$ ipython --no-banner

In [1]: import numpy as np

In [2]: np.set_printoptions(suppress=True, linewidth=160)

In [3]: A = np.load("mat.npy")

In [4]: A
Out[4]: 
array([[-6, -3, -2, -2,  1, -3,  0,  2,  1],
       [-3, -3, -1,  0,  2,  1, -1,  2, -2],
       [-6, -1, -2, -3, -2, -3, -2, -3, -2],
       [ 0,  3,  0,  2, -1,  0, -2,  3,  1],
       [ 9,  3,  3,  2,  1,  2,  2,  1,  0],
       [ 0, -2,  0,  1,  1,  1,  2,  3, -1],
       [-9, -3, -3,  1,  2, -3,  3,  0,  0]])

In [5]: x = np.array([0, 2, 3, 3, 2, 2, 3, 2, 1])

In [6]: h1 = np.maximum(A @ x, 0)

In [7]: np.flatnonzero(h1 > 1e-9)
Out[7]: array([3, 4, 5])

In [8]: A * (h1 > 1e-9)[:, None]
Out[8]: 
array([[ 0,  0,  0,  0,  0,  0,  0,  0,  0],
       [ 0,  0,  0,  0,  0,  0,  0,  0,  0],
       [ 0,  0,  0,  0,  0,  0,  0,  0,  0],
       [ 0,  3,  0,  2, -1,  0, -2,  3,  1],
       [ 9,  3,  3,  2,  1,  2,  2,  1,  0],
       [ 0, -2,  0,  1,  1,  1,  2,  3, -1],
       [ 0,  0,  0,  0,  0,  0,  0,  0,  0]])

In [9]: np.round(np.tanh(A @ x), 2)
Out[9]: array([-1., -1., -1.,  1.,  1.,  1., -1.])

In [10]: np.maximum(A @ x, 0) - np.maximum(-A @ x, 0)
Out[10]: array([-17,  -4, -41,  11,  35,  14,  -5])

In [11]: A.T @ h1
Out[11]: array([315, 110, 105, 106,  38,  84,  76, 110,  -3])

In [12]: B = A / np.linalg.norm(A, axis=1, keepdims=True)

In [13]: gram = B @ B.T

In [14]: (np.abs(gram) > 0.9).astype(int)
Out[14]: 
array([[1, 0, 0, 0, 0, 0, 0],
       [0, 1, 0, 0, 0, 0, 0],
       [0, 0, 1, 0, 0, 0, 0],
       [0, 0, 0, 1, 0, 0, 0],
       [0, 0, 0, 0, 1, 0, 0],
       [0, 0, 0, 0, 0, 1, 0],
       [0, 0, 0, 0, 0, 0, 1]])

In [15]: blk = np.stack([A, 4 * A, A[::-1]])

In [16]: (blk @ A.T).shape
Out[16]: (3, 7, 7)

In [17]: np.linalg.matrix_rank(blk)
Out[17]: array([7, 7, 7])

In [18]: x = np.array([5, -2, 5, -3, 5, -2, -4, -3, -1])

In [19]: (A @ x).argmax()
Out[19]: np.int64(4)

In [20]: (A * x).sum(axis=1)
Out[20]: array([-24,  -6, -14, -19,  38, -12, -53])

In [21]: A @ np.eye(9)[1]
Out[21]: array([-3., -3., -1.,  3.,  3., -2., -3.])

In [22]: np.sign((A @ x).round(6))
Out[22]: array([-1, -1, -1, -1,  1, -1, -1])

In [23]: A * x
Out[23]: 
array([[-30,   6, -10,   6,   5,   6,   0,  -6,  -1],
       [-15,   6,  -5,   0,  10,  -2,   4,  -6,   2],
       [-30,   2, -10,   9, -10,   6,   8,   9,   2],
       [  0,  -6,   0,  -6,  -5,   0,   8,  -9,  -1],
       [ 45,  -6,  15,  -6,   5,  -4,  -8,  -3,   0],
       [  0,   4,   0,  -3,   5,  -2,  -8,  -9,   1],
       [-45,   6, -15,  -3,  10,   6, -12,   0,   0]])

In [24]: W1 = np.array([[2, 0, 2],
    ...:     [-1, -2, -1],
    ...:     [-1, -2, -1],
    ...:     [-1, 1, -1],
    ...:     [-2, 1, 2],
    ...:     [-2, 0, -2],
    ...:     [2, 1, 0],
    ...:     [1, -2, 1],
    ...:     [-1, 0, -1]])

In [25]: b = np.array([0, 1, 0])

In [26]: hid = np.maximum(A @ W1 + b, 0)

In [27]: hid
Out[27]: 
array([[ 0,  6,  4],
       [ 0,  6,  4],
       [ 0,  6,  0],
       [ 0,  0,  0],
       [ 9,  0,  9],
       [ 5,  3,  5],
       [ 0, 19,  0]])

In [28]: basis = np.array([[-1, 2, 3], [0, 0, -3], [2, -1, -1]])

In [29]: hid @ basis
Out[29]: 
array([[  8,  -4, -22],
       [  8,  -4, -22],
       [  0,   0, -18],
       [  0,   0,   0],
       [  9,   9,  18],
       [  5,   5,   1],
       [  0,   0, -57]])

In [30]: (hid @ basis).round(6).argmax(axis=1)
Out[30]: array([0, 0, 0, 0, 2, 0, 0])

In [31]: W0 = np.loadtxt("m.csv", delimiter=",")

In [32]: W0
Out[32]: 
array([[5., 1., 0., 0.],
       [5., 1., 0., 0.],
       [0., 0., 0., 0.],
       [1., 0., 0., 0.],
       [0., 0., 0., 0.],
       [5., 1., 0., 0.],
       [7., 2., 1., 0.],
       [7., 2., 1., 0.],
       [5., 1., 0., 0.],
       [7., 2., 1., 0.],
       [7., 2., 1., 0.],
       [3., 0., 0., 0.],
       [3., 0., 0., 0.],
       [0., 0., 0., 0.]])

In [33]: Uu, sv, vt = np.linalg.svd(W0)

In [34]: np.argmax(sv[:-1] / (sv[1:] + 1e-6)) + 1
Out[34]: np.int64(3)

In [35]: B = Uu[:, :3] @ np.diag(sv[:3]) @ vt[:3]

In [36]: round(float(np.linalg.norm(W0 - B) / np.linalg.norm(W0)), 2)
Out[36]: 0.0

In [37]: np.linalg.matrix_rank(W0, rtol=0.05)
Out[37]: np.int64(2)

In [38]: round(float(np.linalg.norm(W0 - B, 2)), 2), sv[3]
Out[38]: (0.0, np.float64(0.0))

In [39]: rk = np.linalg.matrix_rank(W0)

In [40]: rk
Out[40]: np.int64(3)

In [41]: null = np.linalg.svd(W0)[2][rk:].T

In [42]: null.shape
Out[42]: (4, 1)

In [43]: np.allclose(W0 @ null, 0)
Out[43]: True

In [44]: [int(np.linalg.matrix_rank(W0[:i])) for i in range(1, len(W0) + 1)]
Out[44]: [1, 1, 1, 2, 2, 2, 3, 3, 3, 3, 3, 3, 3, 3]

In [45]: Uu, sv, vt = np.linalg.svd(W0)

In [46]: vecs = vt[:(sv > 1e-8).sum()]

In [47]: rng = np.random.default_rng(285)

In [48]: x = W0[0] + -2 * W0[11] + rng.integers(2) * np.eye(4)[3]

In [49]: x
Out[49]: array([-1.,  1.,  0.,  1.])

In [50]: round(float(np.linalg.norm(x - vecs.T @ vecs @ x)), 2)
Out[50]: 1.0

In [51]: np.linalg.matrix_rank(np.vstack([W0, x]))
Out[51]: np.int64(4)

In [52]: np.round(np.diag(vecs.T @ vecs), 2)
Out[52]: array([1., 1., 1., 0.])

In [53]: feats = np.loadtxt("layer6.csv", delimiter=",")

In [54]: feats
Out[54]: 
array([[  0.6,   1.3,  -1. ,   0.1,   0.7,  -0.2,   0.2,   0.8],
       [ -0.9,   0.9,  -1.7,  -0.5,  -0.5,  -0.6,  -1.5,   0.3],
       [  0.9,  -0.2,  -0.9,  -0.8,   2.5,   0.4,   0.4,  -1.6],
       [  0.3,  -1.1,   0. ,   0.8,  -0.5,   1.4,  -0.3,  -0.8],
       [  0.9,   0.9,   1.1,   0.2,   1.4,   0.2,  -1.3,  -0.9],
       [ 12. ,  -6. ,   6. , -14. , -24. ,  12. , -38. ,  20. ],
       [  0.2,  -1.5,   0.5,   0.6,   1.3,  -1.3,   1.4,  -0.1],
       [ -0.5,   0.8,  -0.9,   1. ,   0.3,  -0.1,   1.5,  -0.2],
       [  0.5,   0.3,  -0.1,  -0.9,  -0.2,   0.3,   0.3,   1.6],
       [ -1.4,   2.4,   0.1,   0.2,   1.3,  -0.9,   0.6,  -0.8],
       [ -0.5,  -0.6,   0.3,   0.4,  -2.8,  -1.2,  -1. ,   0. ],
       [ -1.3,  -0.6,  -0.6,   0. ,  -2.6,  -0.9,  -1. ,   0.8]])

In [55]: # row 5 is much longer than the rest

In [56]: round(np.linalg.norm(A[4] - A[5]), 2)
Out[56]: np.float64(11.05)

In [57]: np.round(np.linalg.norm(A, axis=0), 2)
Out[57]: array([15.59,  7.07,  5.2 ,  4.8 ,  4.  ,  5.74,  5.1 ,  6.  ,  3.32])

In [58]: A[4] @ A[5]
Out[58]: np.int64(6)

In [59]: round(np.linalg.norm(A) ** 2 / np.linalg.norm(A, 2) ** 2, 2)
Out[59]: np.float64(1.38)

In [60]: x = np.array([2, 2, 0, 1, 1, 2, 0, 1])

In [61]: h1 = np.maximum(feats @ x, 0)

In [62]: np.round(feats.T @ h1, 2)
Out[62]: array([ 224.85,  -94.33,  104.57, -252.59, -415.44,  217.69, -684.8 ,  358.83])

In [63]: x = np.array([3, -2, -1, 1, -1, 2, 1, 0])

In [64]: rhs = feats @ x

In [65]: np.round(np.linalg.pinv(feats) @ feats, 2) + 0
Out[65]: 
array([[1., 0., 0., 0., 0., 0., 0., 0.],
       [0., 1., 0., 0., 0., 0., 0., 0.],
       [0., 0., 1., 0., 0., 0., 0., 0.],
       [0., 0., 0., 1., 0., 0., 0., 0.],
       [0., 0., 0., 0., 1., 0., 0., 0.],
       [0., 0., 0., 0., 0., 1., 0., 0.],
       [0., 0., 0., 0., 0., 0., 1., 0.],
       [0., 0., 0., 0., 0., 0., 0., 1.]])

In [66]: np.round(np.linalg.solve(feats.T @ feats, feats.T @ rhs), 2) + 0
Out[66]: array([ 3., -2., -1.,  1., -1.,  2.,  1.,  0.])

In [67]: rhs.round(2)
Out[67]: array([ -0.6,  -5.5,   1.9,   6.9,  -2.3,  38. ,   1.2,  -0.2,   1.2, -11.4,  -0.8,  -2.3])

In [68]: rhs = rhs + 0.1 * rng.normal(size=12)

In [69]: rhs.round(2)
Out[69]: array([ -0.55,  -5.7 ,   1.84,   6.82,  -2.33,  38.17,   1.22,  -0.06,   1.45, -11.37,  -0.97,  -2.35])

In [70]: b, *_ = np.linalg.lstsq(feats, rhs)

In [71]: round(float(np.linalg.norm(rhs - feats @ b)), 2)
Out[71]: 0.15

In [72]: b.round(2)
Out[72]: array([ 3.01, -1.97, -0.95,  0.98, -0.99,  2.05,  1.07,  0.1 ])
